$ python -q
>>> import numpy as np
>>> np.set_printoptions(precision=2, suppress=True, linewidth=100)
>>> E = np.load("a.npy")
>>> E
array([[ 1, -1, -2, -2,  1,  0,  0,  1, -1],
       [ 0,  1, -2,  1, -2, -1, -1,  1,  2],
       [ 2,  0,  0,  2,  0,  2, -2,  1, -2],
       [-2,  2,  2,  1,  2,  1, -2, -2,  1],
       [ 1,  0,  0, -1, -1,  2,  2, -1, -2],
       [ 1,  2, -8,  1, -5, -3, -3,  4,  5]])
>>> left, s, Vh = np.linalg.svd(E)
>>> evecs = Vh[:(s > 1e-8).sum()]
>>> rng = np.random.default_rng(12)
>>> x0 = E[0] + -2 * E[1] + rng.integers(2) * np.eye(9)[5]
>>> x0
array([ 1., -3.,  2., -4.,  5.,  3.,  2., -1., -5.])
>>> np.linalg.matrix_rank(np.vstack([E, x0]))
np.int64(6)
>>> np.allclose(evecs.T @ evecs @ x0, x0)
False
>>> m1 = np.loadtxt("x.csv", delimiter=",")
>>> m1
array([[5., 1., 0., 0., 0., 0., 0., 0., 0., 0., 0.],
       [0., 5., 1., 0., 0., 0., 0., 0., 0., 0., 0.],
       [0., 0., 5., 1., 0., 0., 0., 0., 0., 0., 0.],
       [0., 0., 0., 5., 1., 0., 0., 0., 0., 0., 0.],
       [0., 0., 0., 0., 5., 1., 0., 0., 0., 0., 0.],
       [0., 0., 0., 0., 0., 5., 1., 0., 0., 0., 0.],
       [0., 0., 0., 0., 0., 0., 5., 1., 0., 0., 0.],
       [0., 0., 0., 0., 0., 0., 0., 5., 1., 0., 0.],
       [0., 0., 0., 0., 0., 0., 0., 0., 5., 1., 0.],
       [0., 0., 0., 0., 0., 0., 0., 0., 0., 5., 1.],
       [0., 0., 0., 0., 0., 0., 0., 0., 0., 0., 5.]])
>>> round(float(np.linalg.norm(m1, 1)), 2), np.round(np.linalg.norm(m1, np.inf), 2)
(6.0, np.float64(6.0))
>>> np.linalg.norm(m1, axis=0)
array([5. , 5.1, 5.1, 5.1, 5.1, 5.1, 5.1, 5.1, 5.1, 5.1, 5.1])
>>> round(float(np.linalg.norm(m1, "nuc")), 2)
55.5
>>> lab = rng.permutation(11)
>>> lab
array([ 4,  1, 10,  9,  6,  5,  7,  0,  3,  2,  8])
>>> Y = m1[lab][:, lab]
>>> np.sort(np.abs(np.linalg.eigvals(Y)))
array([5., 5., 5., 5., 5., 5., 5., 5., 5., 5., 5.])
>>> np.allclose(Y, m1)
False
>>> Y
array([[5., 0., 0., 0., 0., 1., 0., 0., 0., 0., 0.],
       [0., 5., 0., 0., 0., 0., 0., 0., 0., 1., 0.],
       [0., 0., 5., 0., 0., 0., 0., 0., 0., 0., 0.],
       [0., 0., 1., 5., 0., 0., 0., 0., 0., 0., 0.],
       [0., 0., 0., 0., 5., 0., 1., 0., 0., 0., 0.],
       [0., 0., 0., 0., 1., 5., 0., 0., 0., 0., 0.],
       [0., 0., 0., 0., 0., 0., 5., 0., 0., 0., 1.],
       [0., 1., 0., 0., 0., 0., 0., 5., 0., 0., 0.],
       [1., 0., 0., 0., 0., 0., 0., 0., 5., 0., 0.],
       [0., 0., 0., 0., 0., 0., 0., 0., 1., 5., 0.],
       [0., 0., 0., 1., 0., 0., 0., 0., 0., 0., 5.]])
>>> np.diag(Y)
array([5., 5., 5., 5., 5., 5., 5., 5., 5., 5., 5.])
>>> O, R = np.linalg.qr(m1)
>>> O.T @ O
array([[1., 0., 0., 0., 0., 0., 0., 0., 0., 0., 0.],
       [0., 1., 0., 0., 0., 0., 0., 0., 0., 0., 0.],
       [0., 0., 1., 0., 0., 0., 0., 0., 0., 0., 0.],
       [0., 0., 0., 1., 0., 0., 0., 0., 0., 0., 0.],
       [0., 0., 0., 0., 1., 0., 0., 0., 0., 0., 0.],
       [0., 0., 0., 0., 0., 1., 0., 0., 0., 0., 0.],
       [0., 0., 0., 0., 0., 0., 1., 0., 0., 0., 0.],
       [0., 0., 0., 0., 0., 0., 0., 1., 0., 0., 0.],
       [0., 0., 0., 0., 0., 0., 0., 0., 1., 0., 0.],
       [0., 0., 0., 0., 0., 0., 0., 0., 0., 1., 0.],
       [0., 0., 0., 0., 0., 0., 0., 0., 0., 0., 1.]])
>>> O.shape, R.shape
((11, 11), (11, 11))
>>> abs(R[0, 0]), round(np.linalg.norm(m1[:, 0]), 2)
(np.float64(5.0), np.float64(5.0))
>>> O
array([[ 1.,  0.,  0.,  0.,  0.,  0.,  0.,  0.,  0.,  0.,  0.],
       [-0.,  1.,  0.,  0.,  0.,  0.,  0.,  0.,  0.,  0.,  0.],
       [-0., -0.,  1.,  0.,  0.,  0.,  0.,  0.,  0.,  0.,  0.],
       [-0., -0., -0.,  1.,  0.,  0.,  0.,  0.,  0.,  0.,  0.],
       [-0., -0., -0., -0.,  1.,  0.,  0.,  0.,  0.,  0.,  0.],
       [-0., -0., -0., -0., -0.,  1.,  0.,  0.,  0.,  0.,  0.],
       [-0., -0., -0., -0., -0., -0.,  1.,  0.,  0.,  0.,  0.],
       [-0., -0., -0., -0., -0., -0., -0.,  1.,  0.,  0.,  0.],
       [-0., -0., -0., -0., -0., -0., -0., -0.,  1.,  0.,  0.],
       [-0., -0., -0., -0., -0., -0., -0., -0., -0.,  1.,  0.],
       [-0., -0., -0., -0., -0., -0., -0., -0., -0., -0.,  1.]])
>>> R
array([[5., 1., 0., 0., 0., 0., 0., 0., 0., 0., 0.],
       [0., 5., 1., 0., 0., 0., 0., 0., 0., 0., 0.],
       [0., 0., 5., 1., 0., 0., 0., 0., 0., 0., 0.],
       [0., 0., 0., 5., 1., 0., 0., 0., 0., 0., 0.],
       [0., 0., 0., 0., 5., 1., 0., 0., 0., 0., 0.],
       [0., 0., 0., 0., 0., 5., 1., 0., 0., 0., 0.],
       [0., 0., 0., 0., 0., 0., 5., 1., 0., 0., 0.],
       [0., 0., 0., 0., 0., 0., 0., 5., 1., 0., 0.],
       [0., 0., 0., 0., 0., 0., 0., 0., 5., 1., 0.],
       [0., 0., 0., 0., 0., 0., 0., 0., 0., 5., 1.],
       [0., 0., 0., 0., 0., 0., 0., 0., 0., 0., 5.]])
>>> np.trace(O @ O.T)
np.float64(11.0)
>>> np.abs(np.diag(R))
array([5., 5., 5., 5., 5., 5., 5., 5., 5., 5., 5.])
>>> r = np.linalg.matrix_rank(E)
>>> r
np.int64(5)
>>> ns = np.linalg.svd(E)[2][r:].T
>>> print(np.linalg.matrix_rank(E.T @ E), np.linalg.matrix_rank(E @ E.T))
5 5
>>> [int(np.linalg.matrix_rank(np.delete(E, i, axis=0))) for i in range(6)]
[5, 5, 4, 4, 4, 5]
>>> x0 = np.array([2, 2, 0, 2, 2, 2, 1, 1, 1, 0, 1])
>>> y = m1 @ x0
>>> y
array([12., 10.,  2., 12., 12., 11.,  6.,  6.,  5.,  1.,  5.])
>>> print(np.linalg.solve(m1, y + m1[:, 1]))
[2. 3. 0. 2. 2. 2. 1. 1. 1. 0. 1.]
>>> np.round(np.linalg.solve(m1.T, m1[2]), 2) + 0
array([0., 0., 1., 0., 0., 0., 0., 0., 0., 0., 0.])
>>> np.linalg.solve(m1, y)
array([2., 2., 0., 2., 2., 2., 1., 1., 1., 0., 1.])
>>> print(np.linalg.solve(m1, m1[:, 2]))
[0. 0. 1. 0. 0. 0. 0. 0. 0. 0. 0.]
>>> K = np.load("mat.npy")
>>> print(K)
[[ 2.23 -0.58  1.58 -2.28 -2.58 -1.6   0.61 -1.13]
 [-2.34  1.19 -2.4  -1.01  5.91  2.77  3.3  -2.14]
 [ 4.27 -0.51  3.19 -4.55 -3.64 -2.82 -0.15 -0.02]
 [-1.72  0.5  -2.16 -0.41  4.13  3.51  2.39  0.8 ]
 [-1.52  1.37 -3.42  0.36  3.54  3.49  3.24 -1.8 ]
 [-1.83  1.36 -1.53  0.98  3.17  4.07  3.71 -2.28]
 [ 4.11  1.66  4.13 -4.32 -4.4  -2.52 -1.6  -1.22]
 [ 2.38  1.18  0.97 -4.86 -2.46  0.35  0.58 -0.6 ]
 [ 3.22  0.33  2.59 -1.86 -4.35 -2.21 -0.72 -1.77]
 [-1.69  1.48 -1.23 -0.31  5.21  2.97  3.58  2.24]
 [-1.31  1.39 -4.2  -1.39  4.13  4.46  3.3  -1.34]
 [-1.19  2.42 -2.83 -0.95  5.49  3.56  2.15 -1.34]
 [ 5.41  0.05  0.63 -1.98 -1.85 -0.64  0.14 -0.99]
 [ 3.    0.92  2.42 -0.87 -5.74 -1.5  -0.01 -1.47]
 [-4.66  0.91 -2.34  0.25  5.05  3.78  3.42 -2.07]
 [ 3.78  0.02  2.54 -3.65 -3.5  -1.25 -1.83 -1.78]
 [-1.39  0.9  -4.35 -0.9   3.87  1.5   4.05 -1.05]
 [ 3.83 -0.49  1.7  -2.46 -4.39  0.67 -0.32 -0.88]
 [ 1.6  -1.32  2.65 -1.41 -4.78 -0.41  0.57 -1.  ]
 [ 2.45 -0.48  3.   -3.3  -4.28 -2.29 -0.84 -0.23]
 [-2.28  1.38 -2.   -0.14  6.17  1.6   2.57  0.05]
 [-2.84  1.93 -1.87 -1.09  4.41  5.24  5.15 -0.53]
 [ 4.36 -0.53  3.4  -3.2  -3.08  0.46  0.55 -0.9 ]
 [ 4.19 -0.1   2.53 -1.5  -2.38  0.85  0.43 -2.63]
 [-1.29  0.28 -2.6   0.67  4.38  3.71  2.65 -0.31]
 [ 2.13 -1.75  3.68 -2.83 -4.07 -1.07  1.7  -0.5 ]
 [-2.79 -1.11 -1.33 -0.3   4.9   1.12  3.91  0.74]
 [-1.86  1.21 -2.18 -1.36  4.43  3.47  3.26 -1.73]
 [-0.99  1.12 -3.61  0.37  4.46  2.3   4.65  0.31]
 [ 3.17 -0.58  2.99 -2.81 -4.11  1.14 -0.07 -0.49]
 [-3.64  3.73 -4.11 -0.02  1.84  3.91  5.39 -1.34]
 [ 3.54 -0.7   1.68 -3.76 -3.1  -0.92 -0.02 -0.5 ]
 [-1.8  -0.41 -3.68 -0.33  4.81  4.07  4.57  0.99]
 [-3.    0.74 -1.21 -1.79  5.75  1.33  3.36  0.67]
 [ 4.   -0.07  4.76 -2.27 -2.29 -1.42  0.7  -0.94]
 [ 5.72  0.49  1.49 -2.65 -2.03 -0.5  -0.1   0.17]
 [-2.81  0.52 -0.98 -0.31  2.92  5.02  3.38 -0.64]
 [ 4.72  0.94  1.19 -4.4  -4.04 -2.52  0.55 -2.89]
 [-3.57  1.33 -1.09  0.51  4.97  1.83  3.94  0.39]
 [ 4.14  0.83  2.84 -1.64 -2.67 -1.21 -1.3  -1.19]
 [-3.11  1.39 -2.6   0.25  4.7   1.28  2.42  0.02]
 [ 5.46 -0.99  2.72 -3.43 -3.76 -0.3  -0.72  0.13]]
>>> x0 = np.array([2, 3, -1, 1, -3, -2, 2, -2])
>>> y = K @ x0
>>> np.linalg.lstsq(K, y)[0]
array([ 2.,  3., -1.,  1., -3., -2.,  2., -2.])
>>> np.linalg.solve(K.T @ K, K.T @ y)
array([ 2.,  3., -1.,  1., -3., -2.,  2., -2.])
>>> y = y + 0.05 * rng.normal(size=42)
>>> y
array([ 13.27, -12.06,  15.57, -16.4 ,  -2.77,  -2.73,  22.18,  11.6 ,  22.59, -16.86,  -7.67,
        -9.82,  17.48,  28.59, -15.75,  14.32,  -1.07,  14.95,  13.47,  13.32, -15.19, -11.54,
        11.79,  15.58, -13.14,  11.18, -18.49,  -9.53,  -3.93,   9.66,   8.12,  11.73, -16.87,
       -18.92,  13.8 ,  15.31, -14.12,  30.74, -13.04,  16.4 , -11.08,  12.01])
>>> coef, *_ = np.linalg.lstsq(K, y)
>>> coef.round()
array([ 2.,  3., -1.,  1., -3., -2.,  2., -2.])
>>> round(np.linalg.norm(y - K @ coef), 2)
np.float64(0.26)
>>> cen = K - K.mean(axis=0)
>>> evecs = np.linalg.svd(cen)[2][:2]
>>> Y = cen - cen @ evecs.T @ evecs
>>> Y.std(axis=0)
array([0.97, 0.82, 0.85, 0.9 , 0.63, 0.81, 0.74, 0.74])
>>> np.diag(evecs.T @ evecs)
array([0.23, 0.08, 0.26, 0.05, 0.64, 0.39, 0.09, 0.26])
>>> (cen @ evecs.T).std(axis=0)
array([6.42, 1.35])
>>> print(np.round(np.cov(cen @ evecs.T, rowvar=False), 2) + 0)
[[42.27  0.  ]
 [ 0.    1.87]]
>>> np.linalg.norm(Y, axis=1).round(6).argmax()
np.int64(37)
>>> round(np.linalg.norm(Y) / np.linalg.norm(cen), 2)
np.float64(0.33)
>>> Y = np.array([[-2, 2, -1],
...     [0, -2, 2],
...     [3, 2, 2],
...     [-2, -2, 0],
...     [2, 3, -2],
...     [0, 0, 3],
...     [-1, 1, -3],
...     [-3, 0, 2]])
>>> np.linalg.matrix_rank(np.vstack([K, Y.T]))
np.int64(8)
>>> np.linalg.matrix_rank(K @ Y)
np.int64(3)
>>> np.vstack([K, Y.T]).shape
(45, 8)
